>>> import numpy as np
>>> np.set_printoptions(precision=2, suppress=True, linewidth=100, legacy="1.25")
>>> E = np.loadtxt("test7.csv", delimiter=",")
>>> E
array([[-0.4, -0.1,  0.7,  2.5, -0.9,  0.9],
       [-0.8,  3.1,  0.6,  1.3,  0.8,  1.9],
       [ 0.8, -0.1,  0.1,  0. , -0.3, -0.1],
       [-0.7, -0.3, -0.4,  1.3,  1.8,  2.2],
       [-0.7,  0.5, -1.5, -0.3, -0.8,  1.3],
       [ 0. , -1.4,  1.9,  0.9,  1.8,  0.5],
       [-0.7, -0.2,  1. , -0.4,  0.7, -1.2],
       [-1.7,  0.7,  2.2,  0.3, -0.8, -0.3],
       [ 0.3,  0.2,  1.2,  0.4, -1.2,  1.5],
       [ 0.9,  0.8,  1.3,  2.1,  0.2,  1.2],
       [ 4.2,  0. , -1.5, -1.5, -3. , -3.3]])
>>> f = np.array([5, 4, 5])
>>> np.convolve(E[3], f)
array([-3.5, -4.3, -6.7,  3.4, 12.2, 24.7, 17.8, 11. ])
>>> np.correlate(E[3], E[2], "full")
array([ 0.07,  0.24,  0.13, -0.08, -0.53, -1.33, -0.73, -0.27,  1.08,  1.22,  1.76])
>>> np.cross(E[3, :3], E[2, :3])
array([-0.07, -0.25,  0.31])
>>> np.linalg.norm(E, axis=1)
array([2.92, 4.07, 0.87, 3.24, 2.33, 3.14, 1.9 , 3.01, 2.33, 3.  , 6.48])
>>> np.linalg.norm(E, axis=1).argmax()
10
>>> np.round(np.linalg.norm(E) ** 2 / np.linalg.norm(E, 2) ** 2, 2)
1.86
>>> np.round(np.linalg.norm(E[6], 1), 2), np.round(np.linalg.norm(E[6], np.inf), 2)
(4.2, 1.2)
>>> np.round(E[6] @ E[2], 2)
-0.53
>>> round(np.linalg.norm(E[6] - E[2]), 2)
2.33
>>> round(float(np.linalg.norm(E, 2)), 2)
8.07
>>> x0 = np.array([0, 1, 3, 1, 2, 1])
>>> np.linalg.norm(E @ x0) <= np.linalg.norm(E, 2) * np.linalg.norm(x0) + 1e-9
True
>>> (E * x0).sum(axis=1)
array([  3.6,   9.7,  -0.5,   5.6,  -4.6,   9.3,   2.6,   5.7,   3.3,   8.4, -15.3])
>>> E @ (2 * x0)
array([  7.2,  19.4,  -1. ,  11.2,  -9.2,  18.6,   5.2,  11.4,   6.6,  16.8, -30.6])
